>>> import numpy as np
>>> from numpy import linalg as LA
>>> np.set_printoptions(precision=2, suppress=True, linewidth=120, floatmode="fixed")
>>> arr = np.loadtxt("mat.csv", delimiter=",")
>>> print(arr)
[[ -4.75   6.48   2.09  -5.40 -11.67 -13.18   3.89 -10.59  -4.75  -7.35 -10.59]
 [ -4.53   6.19   2.08  -5.28 -10.89 -12.33   3.84  -9.98  -4.53  -6.88  -9.98]
 [ -4.36   5.95   2.07  -5.18 -10.27 -11.65   3.79  -9.49  -4.36  -6.52  -9.49]
 [ -3.94   5.36   2.02  -4.91  -8.78 -10.04   3.65  -8.33  -3.94  -5.65  -8.33]
 [ -3.57   4.80   1.93  -4.65  -7.43  -8.60   3.48  -7.28  -3.57  -4.88  -7.28]
 [ -3.38   4.51   1.88  -4.51  -6.78  -7.90   3.38  -6.77  -3.38  -4.51  -6.77]
 [ -3.23   4.26   1.82  -4.38  -6.21  -7.31   3.28  -6.33  -3.23  -4.20  -6.33]
 [ -2.89   3.69   1.67  -4.08  -5.02  -6.07   3.03  -5.40  -2.89  -3.56  -5.40]
 [ -2.47   2.92   1.41  -3.62  -3.52  -4.53   2.61  -4.23  -2.47  -2.77  -4.23]
 [ -2.36   2.71   1.32  -3.49  -3.16  -4.16   2.49  -3.94  -2.36  -2.58  -3.94]
 [ -2.04   2.09   1.04  -3.07  -2.13  -3.13   2.07  -3.11  -2.04  -2.07  -3.11]
 [ -1.88   1.77   0.88  -2.82  -1.67  -2.66   1.82  -2.72  -1.88  -1.83  -2.72]
 [ -1.50   1.04   0.46  -2.16  -0.75  -1.73   1.19  -1.87  -1.50  -1.35  -1.87]
 [ -1.49   1.02   0.45  -2.15  -0.73  -1.71   1.17  -1.86  -1.49  -1.34  -1.86]
 [ -1.39   0.87   0.36  -1.97  -0.57  -1.53   1.01  -1.68  -1.39  -1.24  -1.68]
 [ -1.37   0.83   0.33  -1.93  -0.53  -1.48   0.97  -1.63  -1.37  -1.22  -1.63]
 [ -0.73   0.17  -0.06  -0.88  -0.05  -0.70   0.23  -0.76  -0.73  -0.67  -0.76]
 [ -0.40   0.04  -0.09  -0.44  -0.01  -0.38   0.06  -0.40  -0.40  -0.38  -0.40]
 [ -0.24   0.01  -0.06  -0.26   0.00  -0.24   0.02  -0.24  -0.24  -0.24  -0.24]
 [  0.11   0.00   0.04   0.11   0.00   0.11   0.00   0.11   0.11   0.11   0.11]
 [  0.63   0.07   0.29   0.55   0.01   0.67   0.11   0.63   0.63   0.67   0.63]
 [  0.79   0.10   0.39   0.67   0.02   0.86   0.16   0.80   0.79   0.85   0.80]
 [  0.93   0.13   0.48   0.78   0.03   1.03   0.22   0.95   0.93   1.01   0.95]
 [  1.40   0.26   0.81   1.09   0.10   1.63   0.44   1.45   1.40   1.58   1.45]
 [  2.57   0.66   1.75   1.72   0.38   3.27   1.17   2.75   2.57   3.08   2.75]
 [  3.11   0.86   2.23   1.97   0.56   4.10   1.57   3.39   3.11   3.82   3.39]
 [  3.25   0.92   2.36   2.03   0.62   4.33   1.68   3.56   3.25   4.02   3.56]
 [  3.67   1.08   2.75   2.20   0.79   5.00   2.01   4.07   3.67   4.61   4.07]
 [  3.84   1.14   2.90   2.27   0.86   5.28   2.15   4.27   3.84   4.85   4.27]
 [  3.87   1.16   2.93   2.28   0.88   5.33   2.17   4.31   3.87   4.89   4.31]
 [  4.35   1.34   3.38   2.46   1.10   6.12   2.56   4.90   4.35   5.57   4.90]
 [  4.83   1.53   3.84   2.63   1.34   6.93   2.97   5.50   4.83   6.26   5.50]
 [  4.86   1.54   3.87   2.64   1.36   6.98   2.99   5.53   4.86   6.31   5.53]
 [  6.00   2.00   5.00   3.00   2.00   9.00   4.00   7.00   6.00   8.00   7.00]
 [  7.05   2.42   6.06   3.30   2.66  10.92   4.96   8.38   7.05   9.59   8.38]
 [  8.40   2.96   7.45   3.65   3.59  13.47   6.23  10.20   8.40  11.68  10.20]
 [  8.53   3.01   7.58   3.68   3.69  13.73   6.36  10.38   8.53  11.88  10.38]
 [  9.12   3.24   8.19   3.82   4.12  14.86   6.92  11.18   9.12  12.80  11.18]
 [ 11.86   4.30  11.08   4.40   6.31  20.32   9.61  15.01  11.86  17.17  15.01]
 [ 13.18   4.80  12.48   4.65   7.45  23.03  10.93  16.90  13.18  19.30  16.90]
 [ 13.90   5.08  13.25   4.78   8.09  24.53  11.66  17.94  13.90  20.48  17.94]
 [ 14.13   5.16  13.50   4.82   8.29  25.00  11.89  18.27  14.13  20.86  18.27]
 [ 15.60   5.71  15.08   5.07   9.65  28.11  13.39  20.43  15.60  23.28  20.43]
 [ 18.45   6.75  18.15   5.51  12.39  34.21  16.31  24.65  18.45  28.02  24.65]
 [ 19.17   7.00  18.93   5.61  13.11  35.78  17.06  25.73  19.17  29.23  25.73]
 [ 19.96   7.28  19.78   5.72  13.90  37.50  17.87  26.91  19.96  30.55  26.91]
 [ 20.86   7.60  20.76   5.85  14.82  39.49  18.82  28.27  20.86  32.08  28.27]
 [ 21.96   7.99  21.96   5.99  15.96  41.91  19.96  29.94  21.96  33.93  29.94]]
>>> U, sigma, vt = LA.svd(arr)
>>> print(np.argmax(sigma[:-1] / (sigma[1:] + 1e-6)) + 1)
9
>>> A2 = U[:, :9] @ np.diag(sigma[:9]) @ vt[:9]
>>> print(LA.matrix_rank(A2))
9
>>> print(round(np.abs(arr - A2).max(), 2))
0.0
